% ipython --no-banner

In [1]: import numpy as np

In [2]: np.set_printoptions(suppress=True, linewidth=140)

In [3]: r0 = np.array([4, 0, -8, 5, 8, -4, -7, -2, -5]) + 0.5

In [4]: X = np.eye(9) - 2 * np.outer(r0, r0) / (r0 @ r0)

In [5]: X.round(2)
Out[5]: 
array([[ 0.84, -0.02,  0.26, -0.19, -0.3 ,  0.12,  0.23,  0.05,  0.16],
       [-0.02,  1.  ,  0.03, -0.02, -0.03,  0.01,  0.03,  0.01,  0.02],
       [ 0.26,  0.03,  0.56,  0.32,  0.5 , -0.2 , -0.38, -0.09, -0.26],
       [-0.19, -0.02,  0.32,  0.76, -0.36,  0.15,  0.28,  0.06,  0.19],
       [-0.3 , -0.03,  0.5 , -0.36,  0.44,  0.23,  0.43,  0.1 ,  0.3 ],
       [ 0.12,  0.01, -0.2 ,  0.15,  0.23,  0.9 , -0.18, -0.04, -0.12],
       [ 0.23,  0.03, -0.38,  0.28,  0.43, -0.18,  0.67, -0.08, -0.23],
       [ 0.05,  0.01, -0.09,  0.06,  0.1 , -0.04, -0.08,  0.98, -0.05],
       [ 0.16,  0.02, -0.26,  0.19,  0.3 , -0.12, -0.23, -0.05,  0.84]])

In [6]: vec = np.array([5, 5, 1, 4, 4, 4, 5, 4, 5])

In [7]: target = X @ vec

In [8]: beta, lr = np.zeros(9), 1 / np.linalg.norm(X, 2) ** 2

In [9]: for i in range(3):
   ...:     beta -= lr * X.T @ (X @ beta - target)
   ...:     if i % 1 == 0: print(i, round(np.linalg.norm(X @ beta - target), 2))
   ...: 
0 0.0
1 0.0
2 0.0

In [10]: beta.round(2)
Out[10]: array([5., 5., 1., 4., 4., 4., 5., 4., 5.])

In [11]: round(float(np.linalg.cond(X)), 2)
Out[11]: 1.0

In [12]: w, V = np.linalg.eigh(X)

In [13]: np.round(V.T @ V, 2) + 0
Out[13]: 
array([[1., 0., 0., 0., 0., 0., 0., 0., 0.],
       [0., 1., 0., 0., 0., 0., 0., 0., 0.],
       [0., 0., 1., 0., 0., 0., 0., 0., 0.],
       [0., 0., 0., 1., 0., 0., 0., 0., 0.],
       [0., 0., 0., 0., 1., 0., 0., 0., 0.],
       [0., 0., 0., 0., 0., 1., 0., 0., 0.],
       [0., 0., 0., 0., 0., 0., 1., 0., 0.],
       [0., 0., 0., 0., 0., 0., 0., 1., 0.],
       [0., 0., 0., 0., 0., 0., 0., 0., 1.]])

In [14]: np.round(np.linalg.svd(X, compute_uv=False), 2)
Out[14]: array([1., 1., 1., 1., 1., 1., 1., 1., 1.])

In [15]: w.round(2)
Out[15]: array([-1.,  1.,  1.,  1.,  1.,  1.,  1.,  1.,  1.])

In [16]: r0, g = X[8], X[4]

In [17]: print(round(float(r0 @ r0), 2))
1.0

In [18]: np.round(r0 @ g, 2)
Out[18]: np.float64(-0.0)

In [19]: pr = (r0 @ g) / (r0 @ r0) * r0

In [20]: pr.round(2) + 0
Out[20]: array([0., 0., 0., 0., 0., 0., 0., 0., 0.])

In [21]: np.round((g - pr) @ r0, 2)
Out[21]: np.float64(-0.0)

In [22]: vec = np.array([1, 0, 1, 1, 2, 2, 2, 0, 3])

In [23]: round(np.linalg.norm(vec), 2), np.round(np.linalg.norm(X @ vec), 2)
Out[23]: (np.float64(4.9), np.float64(4.9))

In [24]: [p for p in range(1, 25) if np.allclose(np.linalg.matrix_power(X, p), np.eye(9))]
Out[24]: [2, 4, 6, 8, 10, 12, 14, 16, 18, 20, 22, 24]

In [25]: np.round(np.sort(np.abs(np.degrees(np.angle(np.linalg.eigvals(X))))), 2) + 0
Out[25]: array([  0.,   0.,   0.,   0.,   0.,   0.,   0.,   0., 180.])

In [26]: np.round(np.abs(np.linalg.eigvals(X)), 2)
Out[26]: array([1., 1., 1., 1., 1., 1., 1., 1., 1.])

In [27]: round(np.linalg.det(X), 2)
Out[27]: np.float64(-1.0)

In [28]: vec = np.array([-3, 1, -2, -3, 3, -1, 1, 2, 0])

In [29]: np.round(X @ (2 * vec), 2)
Out[29]: array([-6.35,  1.96, -3.41, -6.43,  5.34, -1.73,  2.51,  4.12,  0.35])

In [30]: np.round((X * vec).sum(axis=1), 2)
Out[30]: array([-3.18,  0.98, -1.71, -3.21,  2.67, -0.86,  1.25,  2.06,  0.18])

In [31]: np.round(np.einsum("ij,j->i", X, vec), 2)
Out[31]: array([-3.18,  0.98, -1.71, -3.21,  2.67, -0.86,  1.25,  2.06,  0.18])

In [32]: np.linalg.norm(X @ vec) <= np.linalg.norm(X, 2) * np.linalg.norm(vec) + 1e-9
Out[32]: np.True_

In [33]: other = np.array([[-1, 1, 0, 2, -2, 1, 0, 0, 0],
    ...:     [0, 0, 0, 0, -1, 1, 2, 2, 0],
    ...:     [2, -2, 0, -1, -1, 2, 1, -2, 2],
    ...:     [-1, -1, 2, 2, -2, 0, -1, -1, 2],
    ...:     [0, -2, 1, 0, 1, 1, -2, -1, 0]])

In [34]: K = other.T @ other

In [35]: K
Out[35]: 
array([[ 6, -4, -2, -6,  2,  3,  3, -3,  2],
       [-4, 10, -4,  2,  0, -5,  3,  7, -6],
       [-2, -4,  5,  4, -3,  1, -4, -3,  4],
       [-6,  2,  4,  9, -7,  0, -3,  0,  2],
       [ 2,  0, -3, -7, 11, -4, -3,  1, -6],
       [ 3, -5,  1,  0, -4,  7,  2, -3,  4],
       [ 3,  3, -4, -3, -3,  2, 10,  5,  0],
       [-3,  7, -3,  0,  1, -3,  5, 10, -6],
       [ 2, -6,  4,  2, -6,  4,  0, -6,  8]])

In [36]: r0, g = K[8], K[3]

In [37]: r0 @ g
Out[37]: np.int64(68)

In [38]: pr = (r0 @ g) / (r0 @ r0) * r0

In [39]: np.round(g - pr, 2)
Out[39]: array([-6.64,  3.92,  2.72,  8.36, -5.08, -1.28, -3.  ,  1.92, -0.57])

In [40]: vec = np.array([3, 2, 0, 3, 3, 0, 2, 0, 0])

In [41]: target = X @ vec

In [42]: target.round(2)
Out[42]: array([1.47, 1.83, 2.55, 1.13, 0.11, 1.19, 4.21, 0.51, 1.53])

In [43]: np.round(np.linalg.solve(X, X[:, 0]), 2) + 0
Out[43]: array([1., 0., 0., 0., 0., 0., 0., 0., 0.])

In [44]: np.round(np.linalg.solve(X, -1 * target), 2) + 0
Out[44]: array([-3., -2.,  0., -3., -3.,  0., -2.,  0.,  0.])

In [45]: J = np.load("run9.npy")

In [46]: J
Out[46]: 
array([[ 2.1 , -0.2 , -0.7 ,  0.6 , -0.5 ],
       [-0.2 , -1.  , -3.66,  0.7 , -0.2 ],
       [ 1.4 , -0.5 , -2.  , -0.8 ,  1.  ],
       [ 1.8 , -0.3 , -0.87,  1.2 ,  1.6 ],
       [-0.2 , -1.3 , -5.18, -0.2 ,  0.1 ],
       [ 1.  ,  1.2 ,  4.97, -0.1 , -0.1 ],
       [-1.4 , -1.2 , -4.98, -0.8 ,  0.2 ],
       [-0.2 ,  1.7 ,  7.45,  0.1 , -0.9 ],
       [-0.8 , -1.4 , -5.96, -0.3 ,  0.5 ],
       [ 1.2 , -1.  , -4.45, -0.1 , -2.3 ],
       [ 0.3 , -0.2 , -0.52, -0.3 , -2.5 ],
       [ 0.2 , -1.2 , -5.07,  0.5 ,  0.2 ],
       [-0.7 , -2.4 , -9.22, -0.2 ,  0.  ],
       [ 0.1 ,  0.5 ,  2.04,  1.5 , -0.5 ],
       [ 1.2 ,  1.4 ,  5.2 ,  0.4 , -0.2 ],
       [-0.1 , -0.2 , -0.74, -0.6 ,  1.  ],
       [-0.1 , -0.3 , -1.34,  0.4 , -0.9 ],
       [-1.8 , -0.8 , -3.3 , -0.1 , -1.6 ],
       [ 0.5 , -2.2 , -8.79,  0.9 ,  1.  ],
       [-0.3 ,  1.5 ,  6.13, -1.2 ,  1.1 ],
       [-0.5 ,  0.4 ,  1.26,  0.3 , -0.2 ],
       [ 0.5 ,  0.2 ,  0.72,  0.6 , -0.2 ],
       [ 0.  ,  0.6 ,  2.37, -1.9 ,  0.9 ]])

In [47]: U, sv, Vt = np.linalg.svd(J)

In [48]: np.argmax(sv[:-1] / (sv[1:] + 1e-6)) + 1
Out[48]: np.int64(4)

In [49]: print(sv.round(2))
[22.68  5.01  4.82  3.07  0.31]

In [50]: other = U[:, :4] @ np.diag(sv[:4]) @ Vt[:4]

In [51]: round(np.linalg.norm(J - other) / np.linalg.norm(J), 2)
Out[51]: np.float64(0.01)

In [52]: np.linalg.matrix_rank(J, rtol=0.05)
Out[52]: np.int64(4)

In [53]: round(np.abs(J - other).max(), 2)
Out[53]: np.float64(0.14)

In [54]: G = np.cov(J, rowvar=False)

In [55]: np.argsort(-J.std(axis=0).round(6), kind="stable")
Out[55]: array([2, 1, 4, 0, 3])

In [56]: np.argwhere(np.triu(np.abs(np.corrcoef(J.T)) > 0.8, 1))
Out[56]: array([[1, 2]])

In [57]: np.median(J, axis=0)
Out[57]: array([ 0.  , -0.3 , -0.87, -0.1 , -0.1 ])

In [58]: Xs = J - J.mean(axis=0)

In [59]: V = np.linalg.svd(Xs)[2][:4]

In [60]: other = Xs - Xs @ V.T @ V

In [61]: np.round(np.cov(Xs @ V.T, rowvar=False), 2) + 0
Out[61]: 
array([[21.9 ,  0.  ,  0.  ,  0.  ],
       [ 0.  ,  1.14,  0.  ,  0.  ],
       [ 0.  ,  0.  ,  1.01,  0.  ],
       [ 0.  ,  0.  ,  0.  ,  0.41]])

In [62]: np.round(np.diag(V.T @ V), 2)
Out[62]: array([1.  , 0.06, 0.94, 1.  , 1.  ])

In [63]: np.linalg.norm(other, axis=1).round(6).argmax()
Out[63]: np.int64(7)

In [64]: print(round(np.linalg.norm(other) / np.linalg.norm(Xs), 2))
0.01

In [65]: mat = np.array([[2, 0, 1, 0],
    ...:     [2, 0, 1, 2],
    ...:     [4, 1, 1, 2],
    ...:     [5, 1, 1, 3],
    ...:     [5, 2, 2, 5],
    ...:     [6, 2, 4, 5],
    ...:     [7, 3, 5, 5],
    ...:     [7, 5, 5, 5],
    ...:     [8, 6, 7, 6],
    ...:     [10, 7, 8, 6],
    ...:     [12, 8, 9, 7],
    ...:     [13, 9, 10, 8]])

In [66]: Xs = mat - mat.mean(axis=0)

In [67]: V = np.linalg.svd(Xs)[2][:1]

In [68]: other = Xs - Xs @ V.T @ V

In [69]: np.round((Xs @ V.T).std(axis=0), 2)
Out[69]: array([5.91])

In [70]: np.round(np.diag(V.T @ V), 2)
Out[70]: array([0.32, 0.26, 0.29, 0.12])

In [71]: d = np.linalg.norm(mat[:, None] - mat[None], axis=-1)

In [72]: (d + 1e9 * np.eye(12)).round(6).argmin(axis=1)
Out[72]: array([ 1,  0,  3,  2,  5,  6,  5,  6,  9,  8, 11, 10])

In [73]: d.shape
Out[73]: (12, 12)

In [74]: np.linalg.matrix_rank(d ** 2)
Out[74]: np.int64(6)

In [75]: print(d[8].round(2))
[12.   11.14  9.64  8.89  7.14  5.48  3.87  2.65  0.    2.45  5.    6.86]

In [76]: print(np.flatnonzero(d[8] < d.mean() / 2))
[7 8 9]

In [77]: Xs = mat - mat.mean(axis=0)

In [78]: U, sv, Vt = np.linalg.svd(Xs, full_matrices=False)

In [79]: np.searchsorted(np.cumsum(sv ** 2) / (sv ** 2).sum(), 0.9) + 1
Out[79]: np.int64(1)

In [80]: np.round(sv ** 2 / (sv ** 2).sum(), 2)
Out[80]: array([0.96, 0.02, 0.01, 0.01])

In [81]: print(np.abs(U[:, 0]).argmax())
11

In [82]: np.linalg.matrix_rank(Xs)
Out[82]: np.int64(4)

In [83]: np.round(Xs.mean(axis=0), 2) + 0
Out[83]: array([0., 0., 0., 0.])

In [84]: F = np.loadtxt("layer8.csv", delimiter=",")

In [85]: F
Out[85]: 
array([[-2.,  0.,  0.,  0.,  0.,  0.,  0.],
       [ 2.,  0.,  0.,  0.,  0.,  0.,  0.],
       [ 2., -2., -1.,  0.,  0.,  0.,  0.],
       [-2.,  1.,  0.,  2.,  0.,  0.,  0.],
       [-1., -1., -2., -1.,  1.,  0.,  0.],
       [-2.,  2.,  0.,  0., -1.,  0.,  0.],
       [ 0.,  1., -2., -1.,  1.,  2.,  2.]])

In [86]: np.allclose(F, F.T)
Out[86]: False

In [87]: (F - F.T) / 2
Out[87]: 
array([[ 0. , -1. , -1. ,  1. ,  0.5,  1. ,  0. ],
       [ 1. ,  0. ,  1. , -0.5,  0.5, -1. , -0.5],
       [ 1. , -1. ,  0. ,  0. ,  1. ,  0. ,  1. ],
       [-1. ,  0.5,  0. ,  0. ,  0.5,  0. ,  0.5],
       [-0.5, -0.5, -1. , -0.5,  0. ,  0.5, -0.5],
       [-1. ,  1. ,  0. ,  0. , -0.5,  0. , -1. ],
       [ 0. ,  0.5, -1. , -0.5,  0.5,  1. ,  0. ]])

In [88]: np.round(np.linalg.det(F), 2)
Out[88]: np.float64(0.0)

In [89]: print(np.round(np.linalg.matrix_power(F, 4), 2))
[[ 16.   0.   0.   0.   0.   0.   0.]
 [-16.   0.   0.   0.   0.   0.   0.]
 [-58.   2.   1.   0.   0.   0.   0.]
 [  8.   8.   0.  16.   0.   0.   0.]
 [-29.  -4.   0. -15.   1.   0.   0.]
 [ 17.   4.   2.   7.  -1.   0.   0.]
 [ -9.  20. -12. -39.   1.  16.  16.]]

In [90]: np.allclose(F @ F.T, F.T @ F)
Out[90]: False

In [91]: np.round(F @ np.linalg.pinv(F) @ F, 2) + 0
Out[91]: 
array([[-2.,  0.,  0.,  0.,  0.,  0.,  0.],
       [ 2.,  0.,  0.,  0.,  0.,  0.,  0.],
       [ 2., -2., -1.,  0.,  0.,  0.,  0.],
       [-2.,  1.,  0.,  2.,  0.,  0.,  0.],
       [-1., -1., -2., -1.,  1.,  0.,  0.],
       [-2.,  2.,  0.,  0., -1.,  0.,  0.],
       [ 0.,  1., -2., -1.,  1.,  2.,  2.]])

In [92]: np.abs(np.diag(np.linalg.qr(F)[1])) > 1e-9
Out[92]: array([ True,  True,  True,  True,  True,  True, False])

In [93]: np.round(np.trace(np.linalg.pinv(F) @ F), 2)
Out[93]: np.float64(6.0)

In [94]: np.linalg.lstsq(F[:-1].T, F[-1])[2]
Out[94]: np.int32(5)

In [95]: U, sv, Vt = np.linalg.svd(F, full_matrices=False)

In [96]: np.round(np.abs(Vt[0]), 2)
Out[96]: array([0.82, 0.5 , 0.13, 0.2 , 0.11, 0.01, 0.01])

In [97]: np.allclose(U * sv @ Vt, F)
Out[97]: True

In [98]: np.round(U.T @ U, 2) + 0
Out[98]: 
array([[1., 0., 0., 0., 0., 0., 0.],
       [0., 1., 0., 0., 0., 0., 0.],
       [0., 0., 1., 0., 0., 0., 0.],
       [0., 0., 0., 1., 0., 0., 0.],
       [0., 0., 0., 0., 1., 0., 0.],
       [0., 0., 0., 0., 0., 1., 0.],
       [0., 0., 0., 0., 0., 0., 1.]])

In [99]: round(np.sqrt((sv ** 2).sum()), 2), round(float(np.linalg.norm(F)), 2)
Out[99]: (np.float64(7.62), 7.62)
